$ python3 -q
>>> import numpy as np
>>> np.set_printoptions(precision=3, suppress=True, linewidth=140, floatmode="fixed")
>>> out = np.array([[-1, 2, 2, 0], [1, -2, 2, 2]])
>>> m1 = out.T @ out
>>> m1
array([[ 2, -4,  0,  2],
       [-4,  8,  0, -4],
       [ 0,  0,  8,  4],
       [ 2, -4,  4,  4]])
>>> np.trace(m1)
np.int64(22)
>>> np.round(np.linalg.det(m1), 3)
np.float64(0.0)
>>> np.allclose(m1, m1.T)
True
>>> np.linalg.matrix_power(m1, 4)
array([[  3728,  -7456,   2944,   5200],
       [ -7456,  14912,  -5888, -10400],
       [  2944,  -5888,   9024,   7456],
       [  5200, -10400,   7456,   8928]])
>>> round(np.abs(np.linalg.eigvals(m1)).max(), 3)
np.float64(13.236)
>>> rng = np.random.default_rng(66936)
>>> idx = rng.permutation(4)
>>> idx
array([0, 2, 3, 1])
>>> out = m1[idx][:, idx]
>>> np.diag(out)
array([2, 8, 4, 8])
>>> np.round(np.sort(np.abs(np.linalg.eigvals(out))), 3) + 0
array([ 0.000,  0.000,  8.764, 13.236])
>>> np.allclose(out, m1)
False
>>> Uu, sigma, vt = np.linalg.svd(m1)
>>> V = vt[:(sigma > 1e-8).sum()]
>>> x = m1[2] + 4 * m1[3] + rng.integers(2) * np.eye(4)[2]
>>> x
array([  8.000, -16.000,  24.000,  20.000])
>>> np.allclose(V.T @ V @ x, x)
True
>>> round(np.linalg.norm(x - V.T @ V @ x), 3)
np.float64(0.0)
>>> Uu, sigma, vt = np.linalg.svd(m1)
>>> sigma.round(3) + 0
array([13.236,  8.764,  0.000,  0.000])
>>> out = Uu[:, :2] @ np.diag(sigma[:2]) @ vt[:2]
>>> np.linalg.matrix_rank(m1, rtol=0.05)
np.int64(2)
>>> out.round(3) + 0
array([[ 2.000, -4.000,  0.000,  2.000],
       [-4.000,  8.000,  0.000, -4.000],
       [ 0.000,  0.000,  8.000,  4.000],
       [ 2.000, -4.000,  4.000,  4.000]])
>>> np.round(np.abs(m1 - out).max(), 3)
np.float64(0.0)
>>> np.round(np.linalg.norm(m1 - out) / np.linalg.norm(m1), 3)
np.float64(0.0)
>>> round(float(np.linalg.norm(m1 - out, 2)), 3), round(sigma[2], 3)
(0.0, np.float64(0.0))
>>> np.linalg.matrix_rank(out)
np.int64(2)
